In [1]: import numpy as np

In [2]: np.set_printoptions(suppress=True, linewidth=120)

In [3]: J = np.loadtxt("run2.csv", delimiter=",")

In [4]: J.round(3)
Out[4]: 
array([[-0.045,  0.808,  1.054, -0.25 ,  0.044,  0.372,  0.01 , -0.331, -0.692, -0.686,  0.787, -0.596],
       [-0.539, -0.351,  0.145, -0.644, -0.513, -0.456, -0.225, -1.211, -0.666,  0.678,  0.057,  0.505],
       [ 0.27 ,  0.808, -0.203,  0.861, -1.13 , -0.707,  0.325, -0.039, -0.42 ,  0.157, -0.459, -0.442],
       [-0.404,  0.18 ,  0.566, -0.261,  0.483, -1.147,  0.015,  0.158,  0.808,  0.677,  0.205, -0.829],
       [ 0.18 , -0.361,  0.04 ,  0.02 , -0.387, -0.461,  0.138, -0.922,  0.995, -1.27 , -0.034,  0.018],
       [-0.045,  0.301, -0.463,  1.199,  0.664,  0.007, -0.831, -0.755,  0.107,  0.232,  0.695,  0.076],
       [ 0.314,  0.76 ,  0.029, -0.543,  0.392, -0.221, -1.192, -0.075, -0.055, -0.305, -1.135,  0.116],
       [-0.854, -0.183,  0.822,  0.735,  0.168,  0.719,  0.242, -0.4  ,  0.207,  0.162, -1.073, -0.193],
       [ 0.809, -0.866,  1.117,  0.512, -0.398, -0.243, -0.78 ,  0.402, -0.113,  0.148,  0.119,  0.227],
       [ 0.764,  0.448,  0.496,  0.16 ,  0.793, -0.388,  0.986, -0.306, -0.073,  0.189, -0.161,  1.016],
       [-1.168,  0.154,  0.154,  0.344,  0.011, -0.695, -0.15 ,  0.737, -0.267, -0.702,  0.162,  0.912],
       [-0.09 ,  0.856,  0.311, -0.189, -0.815,  0.607, -0.227,  0.112,  1.054,  0.5  ,  0.367,  0.732]])

In [5]: W1 = np.array([[9, 6, 4, 8],
   ...:     [2, 4, 7, 1],
   ...:     [5, 7, 6, 2],
   ...:     [1, 9, 5, 8],
   ...:     [1, 4, 1, 4],
   ...:     [2, 9, 3, 7],
   ...:     [8, 9, 3, 0],
   ...:     [3, 0, 4, 5],
   ...:     [8, 0, 1, 6],
   ...:     [1, 4, 9, 5],
   ...:     [4, 6, 0, 5],
   ...:     [8, 3, 9, 5]])

In [6]: b = np.array([-2, -1, -1, 1])

In [7]: hid = np.maximum(J @ W1 + b, 0)

In [8]: np.round((hid > 0).mean(axis=0), 3)
Out[8]: array([0.333, 0.5  , 0.583, 0.417])

In [9]: C = np.array([[-2, 2, 3], [3, 0, 0], [2, -2, 1], [0, -3, 0]])

In [10]: (hid @ C).round(6).argmax(axis=1)
Out[10]: array([0, 0, 0, 0, 2, 0, 0, 0, 2, 2, 0, 2])

In [11]: W1 @ C
Out[11]: 
array([[  8, -14,  31],
       [ 22, -13,  13],
       [ 23,  -8,  21],
       [ 35, -32,   8],
       [ 12, -12,   4],
       [ 29, -23,   9],
       [ 17,  10,  27],
       [  2, -17,  13],
       [-14,  -4,  25],
       [ 28, -31,  12],
       [ 10,  -7,  12],
       [ 11, -17,  33]])

In [12]: X = np.loadtxt("dump.csv", delimiter=",")

In [13]: X
Out[13]: 
array([[ 3.,  1.,  2.,  0., -3., -3., -1.,  0.,  1., -1.],
       [-1.,  3.,  1.,  2.,  0., -3., -3., -1.,  0.,  1.],
       [ 1., -1.,  3.,  1.,  2.,  0., -3., -3., -1.,  0.],
       [ 0.,  1., -1.,  3.,  1.,  2.,  0., -3., -3., -1.],
       [-1.,  0.,  1., -1.,  3.,  1.,  2.,  0., -3., -3.],
       [-3., -1.,  0.,  1., -1.,  3.,  1.,  2.,  0., -3.],
       [-3., -3., -1.,  0.,  1., -1.,  3.,  1.,  2.,  0.],
       [ 0., -3., -3., -1.,  0.,  1., -1.,  3.,  1.,  2.],
       [ 2.,  0., -3., -3., -1.,  0.,  1., -1.,  3.,  1.],
       [ 1.,  2.,  0., -3., -3., -1.,  0.,  1., -1.,  3.]])

In [14]: out = X[0, 0] * X[1:] - np.outer(X[1:, 0], X[0])

In [15]: out
Out[15]: 
array([[  0.,  10.,   5.,   6.,  -3., -12., -10.,  -3.,   1.,   2.],
       [  0.,  -4.,   7.,   3.,   9.,   3.,  -8.,  -9.,  -4.,   1.],
       [  0.,   3.,  -3.,   9.,   3.,   6.,   0.,  -9.,  -9.,  -3.],
       [  0.,   1.,   5.,  -3.,   6.,   0.,   5.,   0.,  -8., -10.],
       [  0.,   0.,   6.,   3., -12.,   0.,   0.,   6.,   3., -12.],
       [  0.,  -6.,   3.,   0.,  -6., -12.,   6.,   3.,   9.,  -3.],
       [  0.,  -9.,  -9.,  -3.,   0.,   3.,  -3.,   9.,   3.,   6.],
       [  0.,  -2., -13.,  -9.,   3.,   6.,   5.,  -3.,   7.,   5.],
       [  0.,   5.,  -2.,  -9.,  -6.,   0.,   1.,   3.,  -4.,  10.]])

In [16]: np.linalg.matrix_rank(out), np.linalg.matrix_rank(X)
Out[16]: (np.int64(9), np.int64(10))

In [17]: np.flatnonzero(~out.round(6).any(axis=1))
Out[17]: array([], dtype=int64)
